% python3 -q
>>> import numpy as np
>>> np.set_printoptions(precision=1, suppress=True, linewidth=140, floatmode="fixed")
>>> m1 = np.load("mat.npy")
>>> print(m1)
[[4.0 1.0 0.0 0.0 0.0 0.0 0.0 0.0 0.0]
 [0.0 4.0 1.0 0.0 0.0 0.0 0.0 0.0 0.0]
 [0.0 0.0 4.0 1.0 0.0 0.0 0.0 0.0 0.0]
 [0.0 0.0 0.0 4.0 1.0 0.0 0.0 0.0 0.0]
 [0.0 0.0 0.0 0.0 4.0 1.0 0.0 0.0 0.0]
 [0.0 0.0 0.0 0.0 0.0 4.0 1.0 0.0 0.0]
 [0.0 0.0 0.0 0.0 0.0 0.0 4.0 1.0 0.0]
 [0.0 0.0 0.0 0.0 0.0 0.0 0.0 4.0 1.0]
 [0.0 0.0 0.0 0.0 0.0 0.0 0.0 0.0 4.0]]
>>> # triangular
>>> print(np.linalg.matrix_rank(m1 - m1[0, 0] * np.eye(9)))
8
>>> r0 = np.array([-3, -1, -3, -3, 1, -2, 2, 3, -3])
>>> other = m1 + np.outer(r0, np.eye(9)[3])
>>> print(np.linalg.matrix_rank(np.linalg.inv(other) - np.linalg.inv(m1), tol=1e-8))
1
>>> print(np.linalg.matrix_rank(other - m1))
1
>>> O, vecs = np.linalg.qr(m1[:, :8])[0], np.linalg.qr(m1[:, 8:])[0]
>>> sig = np.linalg.svd(O.T @ vecs, compute_uv=False)
>>> print((sig > 0.9).sum())
0
>>> print(sig)
[0.2]
>>> print(np.degrees(np.arccos(sig.clip(0, 1))))
[76.0]
>>> vec = np.array([3, 2, 2, 1, 0, 1, 1, 1, 1])
>>> rhs = m1 @ vec
>>> coef, lr = np.zeros(9), 1 / np.linalg.norm(m1, 2) ** 2
>>> for i in range(6):
...     coef -= lr * m1.T @ (m1 @ coef - rhs)
...     if i % 1 == 0: print(i, round(np.linalg.norm(m1 @ coef - rhs), 1))
... 
0 3.2
1 1.4
2 0.7
3 0.4
4 0.2
5 0.1
>>> print(coef.round(1) + 0)
[3.0 2.0 2.0 1.0 0.0 1.0 1.0 1.0 1.0]
>>> M = np.loadtxt("block6.csv", delimiter=",")
>>> print(M)
[[ 0.9  0.7  0.5 -1.6  1.2 -0.3  1.0  0.7  0.6]
 [ 0.3 -0.5 -0.8  0.3  1.1 -1.0  1.3 -1.9  0.6]
 [ 0.2 -1.0  0.6 -1.2  0.3  0.1 -0.6 -1.0  1.1]
 [ 0.8  0.6  0.5 -1.8  1.3 -0.3  1.1  0.8  0.8]]
>>> left, sig, vt = np.linalg.svd(M)
>>> print(sig)
[4.1 3.0 2.1 0.2]
>>> other = left[:, :3] @ np.diag(sig[:3]) @ vt[:3]
>>> print(other)
[[ 0.8  0.7  0.5 -1.6  1.2 -0.3  1.0  0.7  0.6]
 [ 0.3 -0.5 -0.8  0.3  1.1 -1.0  1.3 -1.9  0.6]
 [ 0.2 -1.0  0.6 -1.2  0.3  0.1 -0.6 -1.0  1.1]
 [ 0.9  0.6  0.5 -1.8  1.3 -0.3  1.1  0.8  0.8]]
>>> print(np.linalg.matrix_rank(other))
3
>>> print(round(np.linalg.norm(M - other) / np.linalg.norm(M), 1))
0.0
>>> print(round(np.linalg.norm(M - other, 2), 1), round(float(sig[3]), 1))
0.2 0.2
>>> print(np.linalg.matrix_rank(M, rtol=0.05))
3
>>> print(np.allclose(other[:-1].T @ np.linalg.lstsq(other[:-1].T, other[-1])[0], other[-1]))
True
>>> print(np.linalg.lstsq(other[:-1].T, other[-1])[2])
3
>>> try:
...     np.linalg.inv(other)
... except np.linalg.LinAlgError as e:
...     print(e)
... 
Last 2 dimensions of the array must be square
>>> print(np.argsort(-np.linalg.norm(M, axis=0).round(6), kind="stable")[:3])
[3 7 4]
>>> print(np.round(np.linalg.norm(M, 2) / np.linalg.norm(M), 1))
0.7
>>> C = np.array([[3, 3, 0, -2, 2, -3, 1]])
>>> rng = np.random.default_rng(74)
>>> arr = rng.normal(size=(37, 1)) @ C + np.array([2, 3, 3, 1, 2, 2, 0])
>>> print(arr.round(1) + 0)
[[ 2.7  3.7  3.0  0.5  2.5  1.3  0.2]
 [ 2.6  3.6  3.0  0.6  2.4  1.4  0.2]
 [ 4.2  5.2  3.0 -0.5  3.5 -0.2  0.7]
 [ 1.3  2.3  3.0  1.5  1.5  2.7 -0.2]
 [-0.6  0.4  3.0  2.7  0.3  4.6 -0.9]
 [ 1.0  2.0  3.0  1.6  1.4  3.0 -0.3]
 [ 2.1  3.1  3.0  0.9  2.1  1.9  0.0]
 [ 2.5  3.5  3.0  0.6  2.4  1.5  0.2]
 [ 1.4  2.4  3.0  1.4  1.6  2.6 -0.2]
 [ 4.4  5.4  3.0 -0.6  3.6 -0.4  0.8]
 [ 6.6  7.6  3.0 -2.1  5.1 -2.6  1.5]
 [ 5.0  6.0  3.0 -1.0  4.0 -1.0  1.0]
 [ 1.1  2.1  3.0  1.6  1.4  2.9 -0.3]
 [ 2.2  3.2  3.0  0.9  2.1  1.8  0.1]
 [ 3.1  4.1  3.0  0.3  2.7  0.9  0.4]
 [ 2.7  3.7  3.0  0.5  2.5  1.3  0.2]
 [-1.2 -0.2  3.0  3.1 -0.1  5.2 -1.1]
 [-2.3 -1.3  3.0  3.9 -0.9  6.3 -1.4]
 [ 2.3  3.3  3.0  0.8  2.2  1.7  0.1]
 [ 6.4  7.4  3.0 -1.9  4.9 -2.4  1.5]
 [ 2.8  3.8  3.0  0.4  2.6  1.2  0.3]
 [ 4.6  5.6  3.0 -0.7  3.7 -0.6  0.9]
 [ 2.6  3.6  3.0  0.6  2.4  1.4  0.2]
 [ 2.3  3.3  3.0  0.8  2.2  1.7  0.1]
 [-1.0  0.0  3.0  3.0  0.0  5.0 -1.0]
 [ 5.9  6.9  3.0 -1.6  4.6 -1.9  1.3]
 [-0.4  0.6  3.0  2.6  0.4  4.4 -0.8]
 [ 3.1  4.1  3.0  0.3  2.7  0.9  0.4]
 [ 2.5  3.5  3.0  0.7  2.3  1.5  0.2]
 [-1.8 -0.8  3.0  3.5 -0.5  5.8 -1.3]
 [ 3.4  4.4  3.0  0.1  2.9  0.6  0.5]
 [-0.4  0.6  3.0  2.6  0.4  4.4 -0.8]
 [ 5.8  6.8  3.0 -1.5  4.5 -1.8  1.3]
 [ 4.4  5.4  3.0 -0.6  3.6 -0.4  0.8]
 [ 1.3  2.3  3.0  1.5  1.5  2.7 -0.2]
 [ 1.0  2.0  3.0  1.7  1.3  3.0 -0.3]
 [ 1.6  2.6  3.0  1.2  1.8  2.4 -0.1]]
>>> # rank 2
>>> r = np.linalg.matrix_rank(arr)
>>> print(r)
2
>>> null = np.linalg.svd(arr)[2][r:].T
>>> print([int(np.linalg.matrix_rank(arr[:, :j + 1])) for j in range(7)])
[1, 2, 2, 2, 2, 2, 2]
>>> print(np.round(null @ null.T, 1) + 0)
[[ 0.7 -0.3 -0.1  0.1 -0.2  0.1 -0.1]
 [-0.3  0.6 -0.2  0.0 -0.3  0.0 -0.1]
 [-0.1 -0.2  0.7 -0.2 -0.2 -0.3  0.0]
 [ 0.1  0.0 -0.2  0.8  0.0 -0.3  0.1]
 [-0.2 -0.3 -0.2  0.0  0.8  0.0  0.0]
 [ 0.1  0.0 -0.3 -0.3  0.0  0.4  0.1]
 [-0.1 -0.1  0.0  0.1  0.0  0.1  1.0]]
>>> print([int(np.linalg.matrix_rank(np.delete(arr, i, axis=0))) for i in range(37)])
[2, 2, 2, 2, 2, 2, 2, 2, 2, 2, 2, 2, 2, 2, 2, 2, 2, 2, 2, 2, 2, 2, 2, 2, 2, 2, 2, 2, 2, 2, 2, 2, 2, 2, 2, 2, 2]
>>> print([int(np.linalg.matrix_rank(arr[:i])) for i in range(1, len(arr) + 1)])
[1, 2, 2, 2, 2, 2, 2, 2, 2, 2, 2, 2, 2, 2, 2, 2, 2, 2, 2, 2, 2, 2, 2, 2, 2, 2, 2, 2, 2, 2, 2, 2, 2, 2, 2, 2, 2]
>>> print(np.linalg.matrix_rank(arr.T @ arr), np.linalg.matrix_rank(arr @ arr.T))
2 2
